$ python3 -q
>>> import numpy as np
>>> np.set_printoptions(precision=2, suppress=True, linewidth=120)
>>> W0 = np.load("block3.npy")
>>> W0
array([[-3.26,  0.52,  2.95, -2.  ,  2.26,  4.88, -6.67,  0.43, -1.67],
       [ 0.87,  1.42, -2.09, -4.65,  5.36, -4.63,  4.45,  0.39, -1.02],
       [-2.7 ,  1.54,  1.52, -5.34,  6.11,  1.67, -3.62,  0.71, -2.42],
       [-3.27,  0.54,  2.94, -2.05,  2.32,  4.85, -6.65,  0.43, -1.68],
       [ 0.05, -1.68,  1.36,  5.58, -6.43,  3.51, -2.78, -0.54,  1.6 ],
       [ 1.29,  1.25, -2.4 , -4.05,  4.68, -5.06,  5.15,  0.3 , -0.71],
       [ 3.06, -1.28, -2.1 ,  4.5 , -5.14, -2.88,  4.89, -0.65,  2.3 ],
       [ 3.22, -0.39, -3.03,  1.54, -1.73, -5.1 ,  6.81, -0.38,  1.52],
       [-0.37, -1.58,  1.71,  5.21, -6.  ,  4.06, -3.57, -0.48,  1.35],
       [ 3.28, -0.72, -2.81,  2.66, -3.02, -4.5 ,  6.38, -0.49,  1.86],
       [-3.22,  0.39,  3.02, -1.56,  1.75,  5.1 , -6.81,  0.38, -1.53],
       [ 1.1 ,  1.33, -2.27, -4.33,  4.99, -4.88,  4.85,  0.34, -0.85],
       [ 3.21, -0.36, -3.04,  1.44, -1.62, -5.15,  6.84, -0.37,  1.49],
       [ 1.39,  1.21, -2.46, -3.89,  4.5 , -5.15,  5.31,  0.27, -0.63],
       [-0.74,  1.79, -0.74, -6.  ,  6.89, -2.48,  1.37,  0.63, -1.95],
       [ 0.26,  1.61, -1.62, -5.32,  6.12, -3.92,  3.37,  0.49, -1.42],
       [-2.38, -0.63,  3.  ,  1.89, -2.2 ,  5.73, -6.61, -0.01, -0.27],
       [ 2.79, -1.49, -1.65,  5.18, -5.93, -1.94,  3.91, -0.7 ,  2.41],
       [ 3.08, -1.26, -2.14,  4.43, -5.06, -2.96,  4.97, -0.65,  2.29],
       [ 2.55, -1.61, -1.29,  5.56, -6.37, -1.23,  3.13, -0.72,  2.43],
       [-3.16,  0.24,  3.09, -1.04,  1.16,  5.3 , -6.92,  0.33, -1.36],
       [-0.29,  1.73, -1.15, -5.76,  6.62, -3.16,  2.3 ,  0.58, -1.73],
       [-3.23,  0.4 ,  3.02, -1.59,  1.79,  5.08, -6.8 ,  0.39, -1.54],
       [-1.31,  1.82, -0.16, -6.14,  7.05, -1.48,  0.09,  0.69, -2.18],
       [ 2.29, -1.7 , -0.96,  5.82, -6.67, -0.58,  2.4 , -0.73,  2.42],
       [ 1.84,  0.98, -2.74, -3.1 ,  3.59, -5.48,  5.95,  0.17, -0.26],
       [-2.08,  1.75,  0.7 , -5.97,  6.84,  0.09, -1.83,  0.73, -2.39],
       [ 2.3 ,  0.68, -2.97, -2.09,  2.43, -5.7 ,  6.52,  0.03,  0.19],
       [-2.24, -0.73,  2.94,  2.23, -2.6 ,  5.69, -6.46, -0.05, -0.13]])
>>> cen = W0 - W0.mean(axis=0)
>>> U, sigma, Vh = np.linalg.svd(cen, full_matrices=False)
>>> np.abs(U[:, 0]).argmax()
np.int64(20)
>>> np.abs(Vh[0]).argmax()
np.int64(6)
>>> np.round(cen.mean(axis=0), 2) + 0
array([0., 0., 0., 0., 0., 0., 0., 0., 0.])
>>> (np.sign(U[:, 0]) == np.sign(U[0, 0])).astype(int)
array([1, 0, 1, 1, 1, 0, 0, 0, 1, 0, 1, 0, 0, 0, 0, 0, 1, 0, 0, 0, 1, 0, 1, 1, 0, 0, 1, 0, 1])
>>> round((sigma ** 2).sum() ** 2 / (sigma ** 4).sum(), 2)
np.float64(1.99)
>>> np.round(sigma ** 2 / (sigma ** 2).sum(), 2) + 0
array([0.54, 0.46, 0.  , 0.  , 0.  , 0.  , 0.  , 0.  , 0.  ])
>>> np.searchsorted(np.cumsum(sigma ** 2) / (sigma ** 2).sum(), 0.9) + 1
np.int64(2)
>>> cen = W0 - W0.mean(axis=0)
>>> evecs = np.linalg.svd(cen)[2][:2]
>>> Y = cen - cen @ evecs.T @ evecs
>>> np.round(Y.std(axis=0), 2) + 0
array([0., 0., 0., 0., 0., 0., 0., 0., 0.])
>>> round(np.linalg.norm(Y) / np.linalg.norm(cen), 2)
np.float64(0.0)
>>> (cen @ evecs.T).std(axis=0)
array([7.25, 6.73])
>>> np.round(np.cov(cen @ evecs.T, rowvar=False), 2) + 0
array([[54.39,  0.  ],
       [ 0.  , 46.97]])
>>> np.diag(evecs.T @ evecs)
array([0.11, 0.03, 0.1 , 0.38, 0.5 , 0.33, 0.49, 0.01, 0.06])
>>> np.abs(np.diag(np.linalg.qr(W0)[1])) > 1e-9
array([ True,  True, False, False, False, False, False, False, False])
>>> np.linalg.lstsq(W0[:-1].T, W0[-1])[2]
np.int32(2)
>>> np.allclose(W0[:-1].T @ np.linalg.lstsq(W0[:-1].T, W0[-1])[0], W0[-1])
True
>>> np.unique(W0.round(6), axis=0).shape
(29, 9)
>>> arr = np.load("run4.npy")
>>> arr
array([[ 0.7 , -1.3 ,  0.8 , -0.2 ,  1.2 , -1.1 ,  1.7 , -0.1 , -0.5 ],
       [ 0.9 , -0.1 ,  2.1 ,  1.4 ,  0.9 ,  1.01, -0.5 , -0.5 ,  0.5 ],
       [-1.1 , -0.6 ,  0.4 , -1.3 , -1.3 , -0.49, -0.6 , -0.8 , -0.2 ],
       [-0.1 ,  0.1 ,  0.3 , -0.7 ,  0.6 ,  4.12,  0.2 , -1.5 ,  2.2 ],
       [ 0.2 , -0.2 , -0.8 , -1.6 ,  0.6 , -1.33,  0.6 ,  1.  , -0.5 ],
       [ 1.  , -0.1 ,  0.4 , -0.7 , -0.2 , -2.28,  0.4 ,  1.2 , -0.9 ],
       [ 0.2 , -0.5 ,  0.3 , -0.6 , -0.7 ,  0.31,  0.1 ,  0.3 ,  0.3 ],
       [-0.3 ,  0.5 , -0.7 ,  0.9 , -2.3 , -1.69, -0.4 ,  1.6 , -0.9 ],
       [-0.6 , -1.5 , -0.3 , -0.5 , -1.7 , -0.14,  1.1 , -0.2 , -0.1 ],
       [ 0.5 , -0.9 , -1.9 ,  1.5 , -0.9 ,  3.58,  0.5 ,  1.4 ,  1.8 ],
       [-0.2 , -1.2 ,  0.4 , -0.1 ,  0.2 ,  2.58,  0.9 , -1.5 ,  1.4 ],
       [ 1.3 , -0.3 ,  1.8 , -0.9 ,  1.  , -1.9 , -0.3 , -0.4 , -0.8 ],
       [-0.7 , -1.3 ,  0.3 , -1.3 , -0.8 , -2.29, -0.1 ,  0.1 , -1.3 ],
       [-0.3 ,  0.8 ,  0.8 , -0.3 ,  0.7 ,  2.29, -0.1 , -1.3 ,  1.3 ],
       [ 0.6 , -0.2 ,  0.  ,  0.1 , -0.3 ,  1.9 , -0.1 , -0.8 ,  1.1 ],
       [ 0.1 , -1.  , -0.2 , -0.2 ,  0.1 , -0.46, -2.1 , -0.6 , -0.3 ],
       [ 0.3 , -0.4 ,  1.2 , -0.5 ,  0.7 , -0.85,  0.  ,  0.3 , -0.5 ],
       [ 0.7 ,  0.2 , -0.5 , -0.8 , -1.8 ,  2.82,  1.3 , -0.9 ,  1.4 ],
       [ 2.1 ,  2.7 , -0.7 , -0.9 ,  0.4 ,  1.89, -1.4 , -0.8 ,  0.8 ],
       [ 0.1 , -1.6 ,  0.5 , -1.2 ,  0.3 , -0.32,  0.  , -1.1 , -0.4 ],
       [ 0.9 ,  0.8 , -0.2 ,  0.2 , -2.4 ,  0.48, -0.4 ,  1.3 ,  0.3 ],
       [-0.3 , -0.7 , -1.8 ,  0.  , -0.2 ,  0.72,  0.3 ,  0.8 ,  0.5 ],
       [-0.3 , -1.  ,  0.2 , -2.5 , -0.2 , -0.19, -0.9 , -0.6 ,  0.  ],
       [ 0.9 , -0.5 ,  0.7 ,  0.4 ,  0.3 , -0.38,  1.5 ,  0.8 , -0.3 ],
       [-1.  , -0.7 ,  1.2 ,  0.7 , -0.8 , -0.59,  0.8 , -0.7 , -0.5 ],
       [-0.4 , -1.  , -2.2 , -0.3 , -0.8 , -2.35, -0.8 , -0.8 , -1.2 ],
       [ 0.6 ,  1.  , -1.3 , -1.  , -1.3 , -0.17, -0.6 , -1.3 ,  0.  ],
       [-0.2 , -0.5 , -0.8 ,  2.3 ,  2.2 , -4.27,  1.9 ,  1.1 , -2.2 ],
       [ 0.7 ,  1.5 , -1.4 ,  1.7 ,  1.2 ,  1.83, -1.3 ,  1.  ,  0.9 ],
       [-0.4 ,  0.6 , -1.  ,  0.5 , -1.2 , -0.23,  1.1 ,  0.7 ,  0.  ],
       [ 0.1 , -0.4 ,  2.5 , -0.5 ,  0.  ,  1.97, -0.7 ,  1.1 ,  0.9 ],
       [ 0.7 ,  0.1 , -1.  ,  2.9 ,  0.8 ,  1.56,  0.8 ,  1.6 ,  0.8 ],
       [-2.1 ,  0.6 , -0.5 ,  0.4 , -2.  ,  3.38,  0.5 ,  1.1 ,  1.8 ],
       [-1.1 , -0.4 ,  2.9 , -0.4 ,  2.1 , -1.48, -0.7 ,  1.7 , -0.6 ],
       [ 0.9 , -1.6 ,  0.8 ,  0.4 ,  0.3 , -0.29, -1.8 , -1.6 , -0.2 ],
       [-2.2 ,  1.5 , -1.1 ,  1.1 ,  1.9 , -2.39,  0.7 ,  1.7 , -1.5 ],
       [-0.4 , -0.3 , -0.5 ,  1.4 , -1.2 ,  0.8 , -0.6 , -0.6 ,  0.4 ],
       [-2.  , -1.  ,  1.5 ,  1.7 ,  1.6 , -1.87,  0.5 , -0.9 , -0.7 ],
       [ 0.1 ,  1.3 , -1.2 , -0.6 , -0.8 ,  0.63,  0.  , -0.4 ,  0.5 ]])
>>> x0 = np.array([2, 0, 0, 0, 0, 2, 2, 0, 2])
>>> y = arr @ x0
>>> np.round(np.linalg.lstsq(arr, y)[0], 2) + 0
array([2., 0., 0., 0., 0., 2., 2., 0., 2.])
>>> np.round(np.linalg.solve(arr.T @ arr, arr.T @ y), 2) + 0
array([2., 0., 0., 0., 0., 2., 2., 0., 2.])
>>> rng = np.random.default_rng(82911)
>>> y = y + 0.3 * rng.normal(size=39)
>>> y
array([  1.85,   3.66,  -4.92,  12.81,  -2.27,  -3.5 ,   1.59,  -6.27,   0.73,  13.05,   9.18,  -2.86,  -8.51,   6.86,
         7.13,  -5.31,  -2.27,  13.02,   6.86,  -1.5 ,   2.29,   2.08,  -2.69,   2.89,  -2.6 ,  -9.54,  -0.43,  -8.75,
         4.65,   1.14,   4.61,   7.44,   7.44,  -7.86,  -2.34, -10.44,  -0.02,  -8.09,   2.71])
>>> b, *_ = np.linalg.lstsq(arr, y)
>>> np.round(np.linalg.norm(y - arr @ b), 2)
np.float64(1.86)
>>> b
array([ 1.99,  0.04, -0.02,  0.02,  0.02,  1.95,  2.02, -0.03,  2.06])
>>> [round(float(np.linalg.norm(np.linalg.solve(arr.T @ arr + lam * np.eye(9), arr.T @ y))), 2) for lam in (0, 1, 10, 100)]
[4.01, 3.83, 3.28, 1.84]
>>> z = arr[:, 8] > np.median(arr[:, 8])
>>> r0 = arr[z].mean(axis=0) - arr[~z].mean(axis=0)
>>> z.astype(int)
array([0, 1, 0, 1, 0, 0, 1, 0, 0, 1, 1, 0, 0, 1, 1, 0, 0, 1, 1, 0, 1, 1, 0, 0, 0, 0, 0, 0, 1, 0, 1, 1, 1, 0, 0, 0, 1,
       0, 1])
>>> r0
array([ 0.43,  0.74, -0.39,  0.51, -0.4 ,  3.1 , -0.12, -0.03,  1.61])
>>> cen = arr - arr.mean(axis=0)
>>> evecs = np.linalg.svd(cen)[2][:8]
>>> Y = cen - cen @ evecs.T @ evecs
>>> np.linalg.norm(Y, axis=1).round(6).argmax()
np.int64(35)
>>> np.diag(evecs.T @ evecs)
array([1.  , 1.  , 1.  , 1.  , 1.  , 0.79, 1.  , 1.  , 0.21])
>>> np.round(Y.std(axis=0), 2) + 0
array([0.  , 0.  , 0.  , 0.  , 0.  , 0.05, 0.  , 0.  , 0.1 ])
>>> np.round(np.cov(cen @ evecs.T, rowvar=False), 2) + 0
array([[4.92, 0.  , 0.  , 0.  , 0.  , 0.  , 0.  , 0.  ],
       [0.  , 2.07, 0.  , 0.  , 0.  , 0.  , 0.  , 0.  ],
       [0.  , 0.  , 1.74, 0.  , 0.  , 0.  , 0.  , 0.  ],
       [0.  , 0.  , 0.  , 1.12, 0.  , 0.  , 0.  , 0.  ],
       [0.  , 0.  , 0.  , 0.  , 0.81, 0.  , 0.  , 0.  ],
       [0.  , 0.  , 0.  , 0.  , 0.  , 0.68, 0.  , 0.  ],
       [0.  , 0.  , 0.  , 0.  , 0.  , 0.  , 0.63, 0.  ],
       [0.  , 0.  , 0.  , 0.  , 0.  , 0.  , 0.  , 0.42]])
>>> feats = 0.7 ** np.abs(np.subtract.outer(np.arange(7), np.arange(7)))
>>> feats
array([[1.  , 0.7 , 0.49, 0.34, 0.24, 0.17, 0.12],
       [0.7 , 1.  , 0.7 , 0.49, 0.34, 0.24, 0.17],
       [0.49, 0.7 , 1.  , 0.7 , 0.49, 0.34, 0.24],
       [0.34, 0.49, 0.7 , 1.  , 0.7 , 0.49, 0.34],
       [0.24, 0.34, 0.49, 0.7 , 1.  , 0.7 , 0.49],
       [0.17, 0.24, 0.34, 0.49, 0.7 , 1.  , 0.7 ],
       [0.12, 0.17, 0.24, 0.34, 0.49, 0.7 , 1.  ]])
>>> # symmetric, so the eigenvalues are real
>>> round(np.linalg.det(feats), 2)
np.float64(0.02)
>>> np.allclose(feats @ feats.T, feats.T @ feats)
True
>>> feats @ feats
array([[1.95, 2.05, 1.91, 1.66, 1.38, 1.09, 0.82],
       [2.05, 2.42, 2.38, 2.13, 1.79, 1.44, 1.09],
       [1.91, 2.38, 2.64, 2.5 , 2.19, 1.79, 1.38],
       [1.66, 2.13, 2.5 , 2.7 , 2.5 , 2.13, 1.66],
       [1.38, 1.79, 2.19, 2.5 , 2.64, 2.38, 1.91],
       [1.09, 1.44, 1.79, 2.13, 2.38, 2.42, 2.05],
       [0.82, 1.09, 1.38, 1.66, 1.91, 2.05, 1.95]])
>>> round(float(np.abs(np.linalg.eigvals(feats)).max()), 2)
3.68
>>> (feats + feats.T) / 2
array([[1.  , 0.7 , 0.49, 0.34, 0.24, 0.17, 0.12],
       [0.7 , 1.  , 0.7 , 0.49, 0.34, 0.24, 0.17],
       [0.49, 0.7 , 1.  , 0.7 , 0.49, 0.34, 0.24],
       [0.34, 0.49, 0.7 , 1.  , 0.7 , 0.49, 0.34],
       [0.24, 0.34, 0.49, 0.7 , 1.  , 0.7 , 0.49],
       [0.17, 0.24, 0.34, 0.49, 0.7 , 1.  , 0.7 ],
       [0.12, 0.17, 0.24, 0.34, 0.49, 0.7 , 1.  ]])
>>> evals, evecs = np.linalg.eigh(feats)
>>> x0 = np.array([-2, -6, -5, 6, -9, -9, 7])
>>> evecs * np.maximum(evals, 0) @ evecs.T
array([[1.  , 0.7 , 0.49, 0.34, 0.24, 0.17, 0.12],
       [0.7 , 1.  , 0.7 , 0.49, 0.34, 0.24, 0.17],
       [0.49, 0.7 , 1.  , 0.7 , 0.49, 0.34, 0.24],
       [0.34, 0.49, 0.7 , 1.  , 0.7 , 0.49, 0.34],
       [0.24, 0.34, 0.49, 0.7 , 1.  , 0.7 , 0.49],
       [0.17, 0.24, 0.34, 0.49, 0.7 , 1.  , 0.7 ],
       [0.12, 0.17, 0.24, 0.34, 0.49, 0.7 , 1.  ]])
>>> np.linalg.eigvalsh(feats[1:, 1:])
array([0.19, 0.23, 0.33, 0.57, 1.28, 3.42])
>>> evecs * np.abs(evals) @ evecs.T
array([[1.  , 0.7 , 0.49, 0.34, 0.24, 0.17, 0.12],
       [0.7 , 1.  , 0.7 , 0.49, 0.34, 0.24, 0.17],
       [0.49, 0.7 , 1.  , 0.7 , 0.49, 0.34, 0.24],
       [0.34, 0.49, 0.7 , 1.  , 0.7 , 0.49, 0.34],
       [0.24, 0.34, 0.49, 0.7 , 1.  , 0.7 , 0.49],
       [0.17, 0.24, 0.34, 0.49, 0.7 , 1.  , 0.7 ],
       [0.12, 0.17, 0.24, 0.34, 0.49, 0.7 , 1.  ]])
>>> round(x0 @ feats @ x0 / (x0 @ x0), 2), round(evals[0], 2), round(float(evals[-1]), 2)
(np.float64(0.89), np.float64(0.18), 3.68)
>>> evecs * np.sqrt(evals) @ evecs.T
array([[0.91, 0.35, 0.19, 0.11, 0.07, 0.04, 0.03],
       [0.35, 0.85, 0.33, 0.18, 0.1 , 0.07, 0.04],
       [0.19, 0.33, 0.84, 0.32, 0.17, 0.1 , 0.07],
       [0.11, 0.18, 0.32, 0.84, 0.32, 0.18, 0.11],
       [0.07, 0.1 , 0.17, 0.32, 0.84, 0.33, 0.19],
       [0.04, 0.07, 0.1 , 0.18, 0.33, 0.85, 0.35],
       [0.03, 0.04, 0.07, 0.11, 0.19, 0.35, 0.91]])
>>> x0 = np.array([-8, 1, 0, 1, -3, -9, 2])
>>> y = feats @ x0
>>> y
array([ -8.95,  -6.96,  -6.6 ,  -7.08,  -9.2 , -10.31,  -6.2 ])
>>> np.round(np.linalg.solve(feats, y + feats[:, 0]), 2) + 0
array([-7.,  1.,  0.,  1., -3., -9.,  2.])
